$ python -q
>>> import numpy as np
>>> np.set_printoptions(suppress=True, linewidth=200)
>>> A = np.load("a.npy")
>>> A
array([[ -4.,   2.,  16.,  -5.],
       [  0.,  -2.,  22., -11.],
       [  0.,   0.,  16.,  -7.],
       [  0.,   0.,  14.,  -5.]])
>>> hat = np.triu(np.array([[-7, -9, 2, 7], [6, 0, -5, 2], [-1, 3, 9, 5], [7, -2, -5, 8]]), 1) + np.eye(4)
>>> A2 = hat @ A @ np.linalg.inv(hat)
>>> np.trace(A2), np.trace(A)
(np.float64(5.0), np.float64(5.0))
>>> hat @ A - A @ hat
array([[   0.,  -18.,  -50.,   -6.],
       [   0.,    0.,  -62.,  -81.],
       [   0.,    0.,   70., -105.],
       [   0.,    0.,    0.,  -70.]])
>>> A2 = A[0, 0] * A[1:] - np.outer(A[1:, 0], A[0])
>>> A2
array([[  0.,   8., -88.,  44.],
       [  0.,  -0., -64.,  28.],
       [  0.,  -0., -56.,  20.]])
>>> np.linalg.matrix_rank(A2), np.linalg.matrix_rank(A)
(np.int64(3), np.int64(4))
>>> rng = np.random.default_rng(346)
>>> idx = rng.permutation(4)
>>> idx
array([1, 2, 0, 3])
>>> A2 = A[idx][:, idx]
>>> A2
array([[ -2.,  22.,   0., -11.],
       [  0.,  16.,   0.,  -7.],
       [  2.,  16.,  -4.,  -5.],
       [  0.,  14.,   0.,  -5.]])
>>> round(float(np.linalg.det(A2)), 2), round(float(np.linalg.det(A[idx])), 2)
(144.0, 144.0)
>>> np.diag(A2)
array([-2., 16., -4., -5.])
>>> np.trace(A2)
np.float64(5.0)
>>> np.round(np.sort(np.abs(np.linalg.eigvals(A2))), 2)
array([2., 2., 4., 9.])
>>> A2 @ A2
array([[  4., 154.,   0., -77.],
       [  0., 158.,   0., -77.],
       [-12., 166.,  16., -89.],
       [  0., 154.,   0., -73.]])
>>> np.allclose(A2 @ A2.T, A2.T @ A2)
False
>>> (A2 + A2.T) / 2
array([[-2. , 11. ,  1. , -5.5],
       [11. , 16. ,  8. ,  3.5],
       [ 1. ,  8. , -4. , -2.5],
       [-5.5,  3.5, -2.5, -5. ]])
>>> u, r1 = A[3], A[1]
>>> u @ u
np.float64(221.0)
>>> p = (u @ r1) / (u @ u) * u
>>> round(float(np.linalg.norm(u + r1) ** 2 + np.linalg.norm(u - r1) ** 2), 2)
1660.0
>>> np.linalg.matrix_rank(np.outer(u, r1))
np.int64(1)
>>> np.outer(u, r1)
array([[   0.,   -0.,    0.,   -0.],
       [   0.,   -0.,    0.,   -0.],
       [   0.,  -28.,  308., -154.],
       [  -0.,   10., -110.,   55.]])
>>> K = np.array([[10, 15, -15, 4, 6, -6],
...     [-5, 5, 10, -2, 2, 4],
...     [15, -5, 5, 6, -2, 2],
...     [-6, -9, 9, 6, 9, -9],
...     [3, -3, -6, -3, 3, 6],
...     [-9, 3, -3, 9, -3, 3]])
>>> A2 = np.linalg.inv(K)
>>> round(np.linalg.slogdet(K)[0], 2)
np.float64(1.0)
>>> np.round(np.linalg.det(K) * A2, 2) + 0
array([[ 130977.,       0.,  392931.,  -87318.,       0., -261954.],
       [ 305613.,  480249.,  -43659., -203742., -320166.,   29106.],
       [ -87318.,  480249.,  218295.,   58212., -320166., -145530.],
       [ 130977.,       0.,  392931.,  218295.,       0.,  654885.],
       [ 305613.,  480249.,  -43659.,  509355.,  800415.,  -72765.],
       [ -87318.,  480249.,  218295., -145530.,  800415.,  363825.]])
>>> np.round(K @ A2, 2) + 0
array([[1., 0., 0., 0., 0., 0.],
       [0., 1., 0., 0., 0., 0.],
       [0., 0., 1., 0., 0., 0.],
       [0., 0., 0., 1., 0., 0.],
       [0., 0., 0., 0., 1., 0.],
       [0., 0., 0., 0., 0., 1.]])
>>> np.round(np.linalg.inv(A2), 2)
array([[ 10.,  15., -15.,   4.,   6.,  -6.],
       [ -5.,   5.,  10.,  -2.,   2.,   4.],
       [ 15.,  -5.,   5.,   6.,  -2.,   2.],
       [ -6.,  -9.,   9.,   6.,   9.,  -9.],
       [  3.,  -3.,  -6.,  -3.,   3.,   6.],
       [ -9.,   3.,  -3.,   9.,  -3.,   3.]])
>>> A2.round(2) + 0
array([[ 0.01,  0.  ,  0.04, -0.01,  0.  , -0.03],
       [ 0.03,  0.05,  0.  , -0.02, -0.03,  0.  ],
       [-0.01,  0.05,  0.02,  0.01, -0.03, -0.01],
       [ 0.01,  0.  ,  0.04,  0.02,  0.  ,  0.06],
       [ 0.03,  0.05,  0.  ,  0.05,  0.08, -0.01],
       [-0.01,  0.05,  0.02, -0.01,  0.08,  0.04]])
